$ python -q
>>> import numpy as np
>>> import numpy.linalg as la
>>> np.set_printoptions(precision=2, suppress=True, linewidth=140, floatmode="fixed")
>>> data = np.load("dump.npy")
>>> data
array([[0, 0, 0],
       [0, 0, 1],
       [0, 1, 0]])
>>> data.sum(axis=0)
array([0, 1, 1])
>>> Lm = np.diag(data.sum(axis=1)) - data
>>> (la.eigvalsh(Lm) < 1e-8).sum()
np.int64(2)
>>> Lm
array([[ 0,  0,  0],
       [ 0,  1, -1],
       [ 0, -1,  1]])
>>> la.matrix_rank(Lm)
np.int64(1)
>>> Lm @ np.ones(3)
array([0.00, 0.00, 0.00])
>>> rng = np.random.default_rng(104)
>>> idx = rng.permutation(3)
>>> idx
array([2, 0, 1])
>>> A2 = data[idx][:, idx]
>>> np.allclose(A2, data)
False
>>> np.sort(np.abs(la.eigvals(A2)))
array([0.00, 1.00, 1.00])
>>> np.round(la.det(A2), 2), np.round(la.det(data[idx]), 2)
(np.float64(0.0), np.float64(0.0))
>>> u = np.array([3, 1])
>>> np.polyval(u, data[2])
array([1, 4, 1])
>>> np.convolve(data[2], u)
array([0, 3, 1, 0])
>>> round(la.eigvalsh(data).min(), 2)
np.float64(-1.0)
>>> evals, vecs = la.eigh(data)
>>> x = np.array([1, 2, 1])
>>> vecs * np.maximum(evals, 0) @ vecs.T
array([[0.00, 0.00, 0.00],
       [0.00, 0.50, 0.50],
       [0.00, 0.50, 0.50]])
>>> la.eigvalsh(data[1:, 1:])
array([-1.00,  1.00])
>>> x @ data @ x
np.int64(4)
>>> W0 = np.load("data.npy")
>>> W0
array([[-5, -5,  3,  3],
       [ 1, -3,  5, -5],
       [ 2, -3,  3, -1],
       [ 2,  4,  5,  1]])
>>> idx = rng.permutation(4)
>>> A2 = W0[:, idx] * rng.choice([-1, 1], 4)
>>> A2
array([[ 5, -3, -3, -5],
       [-1,  5, -5, -3],
       [-2,  1, -3, -3],
       [-2, -1, -5,  4]])
>>> U, _, VT = la.svd(W0.T @ A2)
>>> idx
array([0, 3, 2, 1])
>>> W2 = np.array([[-0.3, 0.4, -0.5], [0.2, -1.4, -0.6]])
>>> feats = np.array([[-1, 0],
...     [4, -5],
...     [-1, 4],
...     [-1, -2],
...     [-2, -3],
...     [0, 4],
...     [-1, 2],
...     [3, 3],
...     [0, 5],
...     [1, -2],
...     [-1, 0],
...     [-5, -2],
...     [4, -4],
...     [4, -1],
...     [-4, 0],
...     [-3, 3],
...     [4, -2]]) @ W2 + 0.05 * rng.normal(size=(17, 3))
>>> feats
array([[ 0.30, -0.29,  0.49],
       [-2.21,  8.58,  1.05],
       [ 1.08, -6.00, -1.86],
       [-0.06,  2.35,  1.79],
       [ 0.01,  3.45,  2.82],
       [ 0.89, -5.62, -2.43],
       [ 0.72, -3.13, -0.70],
       [-0.25, -2.92, -3.37],
       [ 1.07, -6.94, -3.02],
       [-0.70,  3.18,  0.74],
       [ 0.27, -0.37,  0.57],
       [ 1.01,  0.82,  3.70],
       [-2.02,  7.22,  0.39],
       [-1.48,  2.97, -1.40],
       [ 1.16, -1.67,  2.12],
       [ 1.57, -5.33, -0.29],
       [-1.70,  4.39, -0.77]])
>>> idx = feats[:, 1] > np.median(feats[:, 1])
>>> u = feats[idx].mean(axis=0) - feats[~idx].mean(axis=0)
>>> (((feats - feats.mean(axis=0)) @ u > 0) == idx).mean()
np.float64(1.0)
>>> idx.astype(int)
array([0, 1, 0, 1, 1, 0, 0, 0, 0, 1, 0, 1, 1, 1, 0, 0, 1])
>>> m1 = np.array([[3, 1, -1, -4], [2, -7, -6, 4], [5, -7, -9, -3]])
>>> m1[0] = m1[1]
>>> m1
array([[ 2, -7, -6,  4],
       [ 2, -7, -6,  4],
       [ 5, -7, -9, -3]])
>>> la.lstsq(m1[:-1].T, m1[-1])[2]
np.int32(1)
>>> m1 @ la.pinv(m1) @ m1
array([[ 2.00, -7.00, -6.00,  4.00],
       [ 2.00, -7.00, -6.00,  4.00],
       [ 5.00, -7.00, -9.00, -3.00]])
>>> round(np.trace(la.pinv(m1) @ m1), 2)
np.float64(2.0)
>>> np.unique(m1.round(6), axis=0).shape
(2, 4)
